$ python -q
>>> import numpy as np
>>> np.set_printoptions(precision=2, suppress=True, linewidth=140, sign=" ")
>>> rd = lambda a: np.round(a, 2) + 0
>>> m1 = np.load("arr.npy")
>>> print(m1)
[[-1.2   0.36 -1.18  0.46  0.58 -0.76  0.17  1.41 -0.96 -0.58 -0.16 -0.55 -0.01 -1.2  -0.81]
 [-0.9   0.06 -0.78 -0.74 -0.72 -0.36 -0.03 -0.29 -1.56 -0.68  0.44 -0.85  0.99 -2.3   1.09]
 [-1.86  0.06 -1.58 -1.86 -1.84 -0.68 -0.11 -1.01 -3.48 -1.48  1.08 -1.89  2.35 -5.18  2.77]
 [-0.45 -0.15 -0.3  -1.3  -1.35  0.   -0.15 -1.3  -1.5  -0.55  0.7  -0.8   1.35 -2.35  2.  ]
 [-1.71  0.51 -1.68  0.64  0.81 -1.08  0.24  1.99 -1.38 -0.83 -0.22 -0.79  0.   -1.73 -1.13]
 [ 2.25 -1.05  2.4  -2.8  -3.15  1.8  -0.6  -5.05  0.3   0.65  1.3   0.25  1.8  -0.25  4.55]
 [ 0.45 -0.21  0.48 -0.56 -0.63  0.36 -0.12 -1.01  0.06  0.13  0.26  0.05  0.36 -0.05  0.91]
 [-1.26  0.54 -1.32  1.32  1.5  -0.96  0.3   2.52 -0.36 -0.42 -0.6  -0.24 -0.78 -0.18 -2.16]
 [ 2.7  -0.78  2.64 -0.88 -1.14  1.68 -0.36 -2.98  2.28  1.34  0.28  1.3  -0.12  2.9   1.58]
 [-0.3  -0.06 -0.22 -0.66 -0.68 -0.04 -0.07 -0.61 -0.84 -0.32  0.36 -0.45  0.71 -1.3   1.01]]
>>> U, sigma, Vt = np.linalg.svd(m1)
>>> rd(sigma)
array([ 12.97,  11.53,   0.  ,   0.  ,   0.  ,   0.  ,   0.  ,   0.  ,   0.  ,   0.  ])
>>> np.argmax(sigma[:-1] / (sigma[1:] + 1e-6)) + 1
np.int64(2)
>>> A2 = U[:, :2] @ np.diag(sigma[:2]) @ Vt[:2]
>>> rd(np.linalg.norm(m1 - A2) / np.linalg.norm(m1))
np.float64(0.0)
>>> rd(A2)
array([[-1.2 ,  0.36, -1.18,  0.46,  0.58, -0.76,  0.17,  1.41, -0.96, -0.58, -0.16, -0.55, -0.01, -1.2 , -0.81],
       [-0.9 ,  0.06, -0.78, -0.74, -0.72, -0.36, -0.03, -0.29, -1.56, -0.68,  0.44, -0.85,  0.99, -2.3 ,  1.09],
       [-1.86,  0.06, -1.58, -1.86, -1.84, -0.68, -0.11, -1.01, -3.48, -1.48,  1.08, -1.89,  2.35, -5.18,  2.77],
       [-0.45, -0.15, -0.3 , -1.3 , -1.35,  0.  , -0.15, -1.3 , -1.5 , -0.55,  0.7 , -0.8 ,  1.35, -2.35,  2.  ],
       [-1.71,  0.51, -1.68,  0.64,  0.81, -1.08,  0.24,  1.99, -1.38, -0.83, -0.22, -0.79,  0.  , -1.73, -1.13],
       [ 2.25, -1.05,  2.4 , -2.8 , -3.15,  1.8 , -0.6 , -5.05,  0.3 ,  0.65,  1.3 ,  0.25,  1.8 , -0.25,  4.55],
       [ 0.45, -0.21,  0.48, -0.56, -0.63,  0.36, -0.12, -1.01,  0.06,  0.13,  0.26,  0.05,  0.36, -0.05,  0.91],
       [-1.26,  0.54, -1.32,  1.32,  1.5 , -0.96,  0.3 ,  2.52, -0.36, -0.42, -0.6 , -0.24, -0.78, -0.18, -2.16],
       [ 2.7 , -0.78,  2.64, -0.88, -1.14,  1.68, -0.36, -2.98,  2.28,  1.34,  0.28,  1.3 , -0.12,  2.9 ,  1.58],
       [-0.3 , -0.06, -0.22, -0.66, -0.68, -0.04, -0.07, -0.61, -0.84, -0.32,  0.36, -0.45,  0.71, -1.3 ,  1.01]])
>>> rd(np.linalg.norm(m1 - A2, 2)), rd(sigma[2])
(np.float64(0.0), np.float64(0.0))
>>> print(rd(np.abs(m1 - A2).max()))
0.0
>>> np.linalg.matrix_rank(A2)
np.int64(2)
>>> th = np.radians(60)
>>> r_ = np.eye(15)
>>> r_[10, 10] = r_[6, 6] = np.cos(th)
>>> r_[10, 6], r_[6, 10] = -np.sin(th), np.sin(th)
>>> A2 = m1 @ r_.T
>>> rd(A2)
array([[-1.2 ,  0.36, -1.18,  0.46,  0.58, -0.76, -0.05,  1.41, -0.96, -0.58, -0.23, -0.55, -0.01, -1.2 , -0.81],
       [-0.9 ,  0.06, -0.78, -0.74, -0.72, -0.36,  0.37, -0.29, -1.56, -0.68,  0.25, -0.85,  0.99, -2.3 ,  1.09],
       [-1.86,  0.06, -1.58, -1.86, -1.84, -0.68,  0.88, -1.01, -3.48, -1.48,  0.64, -1.89,  2.35, -5.18,  2.77],
       [-0.45, -0.15, -0.3 , -1.3 , -1.35,  0.  ,  0.53, -1.3 , -1.5 , -0.55,  0.48, -0.8 ,  1.35, -2.35,  2.  ],
       [-1.71,  0.51, -1.68,  0.64,  0.81, -1.08, -0.07,  1.99, -1.38, -0.83, -0.32, -0.79,  0.  , -1.73, -1.13],
       [ 2.25, -1.05,  2.4 , -2.8 , -3.15,  1.8 ,  0.83, -5.05,  0.3 ,  0.65,  1.17,  0.25,  1.8 , -0.25,  4.55],
       [ 0.45, -0.21,  0.48, -0.56, -0.63,  0.36,  0.17, -1.01,  0.06,  0.13,  0.23,  0.05,  0.36, -0.05,  0.91],
       [-1.26,  0.54, -1.32,  1.32,  1.5 , -0.96, -0.37,  2.52, -0.36, -0.42, -0.56, -0.24, -0.78, -0.18, -2.16],
       [ 2.7 , -0.78,  2.64, -0.88, -1.14,  1.68,  0.06, -2.98,  2.28,  1.34,  0.45,  1.3 , -0.12,  2.9 ,  1.58],
       [-0.3 , -0.06, -0.22, -0.66, -0.68, -0.04,  0.28, -0.61, -0.84, -0.32,  0.24, -0.45,  0.71, -1.3 ,  1.01]])
>>> np.allclose(np.linalg.norm(m1, axis=1), np.linalg.norm(A2, axis=1))
True
